% ipython --no-banner

In [1]: import numpy as np

In [2]: np.set_printoptions(precision=3, suppress=True, linewidth=140)

In [3]: W0 = np.loadtxt("sample1.csv", delimiter=",")

In [4]: W0
Out[4]: 
array([[3., 2., 1., 2.],
       [2., 3., 2., 1.],
       [1., 2., 3., 2.],
       [2., 1., 2., 3.]])

In [5]: # rank 3

In [6]: vals, V = np.linalg.eigh(W0)

In [7]: np.linalg.eigvalsh(W0 + 5 * np.eye(4))
Out[7]: array([ 5.,  7.,  7., 13.])

In [8]: vals.round(3) + 0
Out[8]: array([0., 2., 2., 8.])

In [9]: np.round(np.linalg.eigvalsh(W0 @ W0), 3) + 0
Out[9]: array([ 0.,  4.,  4., 64.])

In [10]: w1 = np.array([[2, 2], [0, 1], [2, 1], [2, 0]])

In [11]: coef = np.array([0, 1])

In [12]: hid = np.maximum(W0 @ w1 + coef, 0)

In [13]: hid
Out[13]: 
array([[12., 10.],
       [10., 10.],
       [12.,  8.],
       [14.,  8.]])

In [14]: np.linalg.matrix_rank(hid)
Out[14]: np.int64(2)

In [15]: W2 = np.array([[1, 3], [1, 4]])

In [16]: w1 @ W2
Out[16]: 
array([[ 4, 14],
       [ 1,  4],
       [ 3, 10],
       [ 2,  6]])

In [17]: x = np.array([-3, 5])

In [18]: y = hid @ x

In [19]: np.round(np.linalg.pinv(hid) @ hid, 3) + 0
Out[19]: 
array([[1., 0.],
       [0., 1.]])

In [20]: print(y)
[14. 20.  4. -2.]

In [21]: rng = np.random.default_rng(8320)

In [22]: y = y + 0.05 * rng.normal(size=4)

In [23]: y
Out[23]: array([14.035, 20.002,  3.999, -1.972])

In [24]: coef, *_ = np.linalg.lstsq(hid, y)

In [25]: print([round(float(np.linalg.norm(np.linalg.solve(hid.T @ hid + lam * np.eye(2), hid.T @ y))), 2) for lam in (0, 1, 10, 100)])
[5.83, 5.27, 2.85, 0.72]

In [26]: print(coef)
[-2.998  4.999]

In [27]: round(np.linalg.norm(y - hid @ coef), 3)
Out[27]: np.float64(0.029)

In [28]: np.unravel_index(np.abs(W0).argmax(), W0.shape)
Out[28]: (np.int64(0), np.int64(0))

In [29]: W0.mean(axis=0)
Out[29]: array([2., 2., 2., 2.])

In [30]: print(np.round(np.linalg.norm(W0), 3))
8.485

In [31]: np.diff(W0, axis=0)
Out[31]: 
array([[-1.,  1.,  1., -1.],
       [-1., -1.,  1.,  1.],
       [ 1., -1., -1.,  1.]])

In [32]: print(np.count_nonzero(W0))
16

In [33]: T = np.stack([W0, 3 * W0, W0[::-1]])

In [34]: np.einsum("bij,cij->bc", T, T)
Out[34]: 
array([[ 72., 216.,  64.],
       [216., 648., 192.],
       [ 64., 192.,  72.]])

In [35]: np.linalg.matrix_rank(T)
Out[35]: array([3, 3, 3])

In [36]: (T @ W0.T).shape
Out[36]: (3, 4, 4)

In [37]: T.shape
Out[37]: (3, 4, 4)

In [38]: arr = np.load("arr.npy")

In [39]: arr
Out[39]: 
array([[ 0.934,  0.129,  0.915, -0.371,  0.478, -0.862,  0.976],
       [ 0.993, -0.551,  1.   , -0.851,  0.976, -0.999,  1.   ],
       [ 0.354, -0.226,  0.991, -0.264,  0.478, -0.629,  0.711],
       [-0.74 , -0.168,  0.   ,  0.149, -0.139,  0.508, -0.797],
       [ 0.119, -0.493,  1.   , -0.397,  0.716, -0.786,  0.77 ],
       [ 0.993,  0.273,  0.964, -0.537,  0.641, -0.967,  0.998],
       [ 0.975,  0.197,  0.938, -0.446,  0.551, -0.925,  0.993],
       [-0.345,  0.345, -0.999,  0.345, -0.617,  0.744, -0.793],
       [-0.508,  0.273, -0.998,  0.345, -0.592,  0.762, -0.845],
       [-0.978,  0.149, -1.   ,  0.635, -0.834,  0.98 , -0.998],
       [-0.585, -0.3  ,  0.938, -0.03 ,  0.197,  0.06 , -0.438],
       [ 0.954, -0.05 ,  0.998, -0.515,  0.706, -0.945,  0.992],
       [-0.993,  0.01 , -1.   ,  0.67 , -0.84 ,  0.988, -0.999],
       [ 0.999,  0.03 ,  1.   , -0.782,  0.915, -0.997,  1.   ],
       [ 0.845,  0.159,  0.508, -0.235,  0.273, -0.686,  0.909],
       [-0.07 , -0.07 ,  0.478, -0.03 ,  0.08 , -0.06 ,  0.01 ],
       [ 0.658,  0.188, -0.414, -0.09 ,  0.04 , -0.363,  0.68 ],
       [ 0.996,  0.168,  0.998, -0.635,  0.778, -0.986,  0.999],
       [ 0.938, -0.31 ,  1.   , -0.617,  0.845, -0.972,  0.995],
       [ 0.901,  0.327, -0.592, -0.178,  0.1  , -0.629,  0.919],
       [ 0.501,  0.01 ,  0.664, -0.149,  0.217, -0.446,  0.647],
       [ 0.797, -0.11 ,  0.992, -0.371,  0.565, -0.827,  0.939],
       [ 0.929,  0.422, -0.885, -0.149,  0.   , -0.604,  0.929],
       [-0.254, -0.02 , -0.235,  0.06 , -0.08 ,  0.197, -0.327],
       [ 0.834,  0.446, -0.984,  0.   , -0.235, -0.235,  0.744]])

In [40]: Xc = arr - arr.mean(axis=0)

In [41]: left, sigma, VT = np.linalg.svd(Xc, full_matrices=False)

In [42]: np.round(Xc.mean(axis=0), 3) + 0
Out[42]: array([0., 0., 0., 0., 0., 0., 0.])

In [43]: np.abs(VT[-1])
Out[43]: array([0.13 , 0.074, 0.057, 0.623, 0.713, 0.278, 0.031])

In [44]: VT[0] * np.sign(VT[0, np.abs(VT[0]).argmax()])
Out[44]: array([ 0.418, -0.047,  0.461, -0.256,  0.342, -0.445,  0.48 ])

In [45]: (np.sign(left[:, 0]) == np.sign(left[0, 0])).astype(int)
Out[45]: array([1, 1, 1, 0, 1, 1, 1, 0, 0, 0, 0, 1, 0, 1, 1, 0, 0, 1, 1, 1, 1, 1, 0, 0, 0])

In [46]: sigma
Out[46]: array([7.4  , 3.224, 0.927, 0.732, 0.4  , 0.144, 0.078])

In [47]: np.searchsorted(np.cumsum(sigma ** 2) / (sigma ** 2).sum(), 0.9) + 1
Out[47]: np.int64(2)
